% python3 -q
>>> import numpy as np
>>> from numpy import linalg as LA
>>> np.set_printoptions(precision=2, suppress=True, linewidth=140, floatmode="fixed")
>>> data = np.loadtxt("dump.csv", delimiter=",")
>>> data
array([[-2.00, -3.00,  0.00,  3.00,  2.00],
       [ 2.00, -2.00, -3.00,  0.00,  3.00],
       [ 3.00,  2.00, -2.00, -3.00,  0.00],
       [ 0.00,  3.00,  2.00, -2.00, -3.00],
       [-3.00,  0.00,  3.00,  2.00, -2.00]])
>>> x = np.array([3, -1, 3, -3, 3])
>>> np.sign((data @ x).round(6))
array([-1.00,  1.00,  1.00,  0.00, -1.00])
>>> np.einsum("ij,j->i", data, x)
array([ -6.00,   8.00,  10.00,   0.00, -12.00])
>>> data * x
array([[-6.00,  3.00,  0.00, -9.00,  6.00],
       [ 6.00,  2.00, -9.00, -0.00,  9.00],
       [ 9.00, -2.00, -6.00,  9.00,  0.00],
       [ 0.00, -3.00,  6.00,  6.00, -9.00],
       [-9.00, -0.00,  9.00, -6.00, -6.00]])
>>> (data * x).sum(axis=1)
array([ -6.00,   8.00,  10.00,   0.00, -12.00])
>>> data @ np.eye(5)[1]
array([-3.00, -2.00,  2.00,  3.00,  0.00])
>>> mat = np.diag(5 * np.array([2, -2, -1, 2, 0, -2])) + np.array([[1, 1, 0, 1, 1, 3],
...     [0, 3, 2, 0, 0, 0],
...     [0, 3, 0, 1, 1, 3],
...     [3, 3, 0, 3, 1, 2],
...     [1, 3, 1, 2, 0, 1],
...     [3, 3, 3, 0, 3, 2]])
>>> mat
array([[11,  1,  0,  1,  1,  3],
       [ 0, -7,  2,  0,  0,  0],
       [ 0,  3, -5,  1,  1,  3],
       [ 3,  3,  0, 13,  1,  2],
       [ 1,  3,  1,  2,  0,  1],
       [ 3,  3,  3,  0,  3, -8]])
>>> def softmax(z):
...     e = np.exp(z - z.max(axis=-1, keepdims=True))
...     return e / e.sum(axis=-1, keepdims=True)
... 
>>> softmax(mat).sum(axis=1)
array([1.00, 1.00, 1.00, 1.00, 1.00, 1.00])
>>> np.round(softmax(mat[1]), 2) + 0
array([0.09, 0.00, 0.65, 0.09, 0.09, 0.09])
>>> np.round(softmax(10 * mat[1]), 2) + 0
array([0.00, 0.00, 1.00, 0.00, 0.00, 0.00])
>>> att = mat @ mat.T / np.sqrt(6)
>>> np.round(softmax(att)[1] @ mat, 2) + 0
array([ 0.00, -7.00,  2.00,  0.00,  0.00,  0.00])
>>> np.round(softmax(att + np.triu(np.full(att.shape, -np.inf), 1)), 2) + 0
array([[1.00, 0.00, 0.00, 0.00, 0.00, 0.00],
       [0.00, 1.00, 0.00, 0.00, 0.00, 0.00],
       [0.00, 0.00, 1.00, 0.00, 0.00, 0.00],
       [0.00, 0.00, 0.00, 1.00, 0.00, 0.00],
       [0.00, 0.00, 0.00, 1.00, 0.00, 0.00],
       [0.00, 0.00, 0.00, 0.00, 0.00, 1.00]])
>>> r0, v = mat[2], mat[1]
>>> r0 @ r0
np.int64(45)
>>> pr = (r0 @ v) / (r0 @ r0) * r0
>>> round(float(LA.norm(r0 + v) ** 2 + LA.norm(r0 - v) ** 2), 2)
196.0
>>> LA.matrix_rank(np.outer(r0, v))
np.int64(1)
>>> x = np.array([8, 4, -8, 3, 7, 7])
>>> h = np.maximum(mat @ x, 0)
>>> np.maximum(mat @ x, 0) - np.maximum(-mat @ x, 0)
array([123, -44,  83,  96,  25, -23])
>>> np.tanh(mat @ x)
array([ 1.00, -1.00,  1.00,  1.00,  1.00, -1.00])
>>> A = np.load("out13.npy")
>>> A
array([[  0,   0,   0,   0,   0],
       [  5,  -8,   5,   1,  -7],
       [  9,  -3,   2,  -3,  -3],
       [  5,  -8,   5,   1,  -7],
       [ 20, -18,  16, -11, -14],
       [ 19, -13,  10, -10, -19],
       [ 10,   5,   6,   3,   3],
       [  0,   0,   0,   0,   0],
       [  1,   8,   4,   6,   6],
       [  0,   0,   0,   0,   0],
       [  0,   0,   0,   0,   0],
       [  5,  -8,   5,   1,  -7],
       [  5,  -8,   5,   1,  -7],
       [  6,  -7,   9,  -9,  -4],
       [  2,   3,  10,   5,  11],
       [  5,  -2,   3,  -8,  -9],
       [  0,   0,   0,   0,   0],
       [  5,  -8,   5,   1,  -7]])
>>> proj = A @ LA.solve(A.T @ A, A.T)
>>> LA.matrix_rank(np.eye(18) - proj)
np.int64(13)
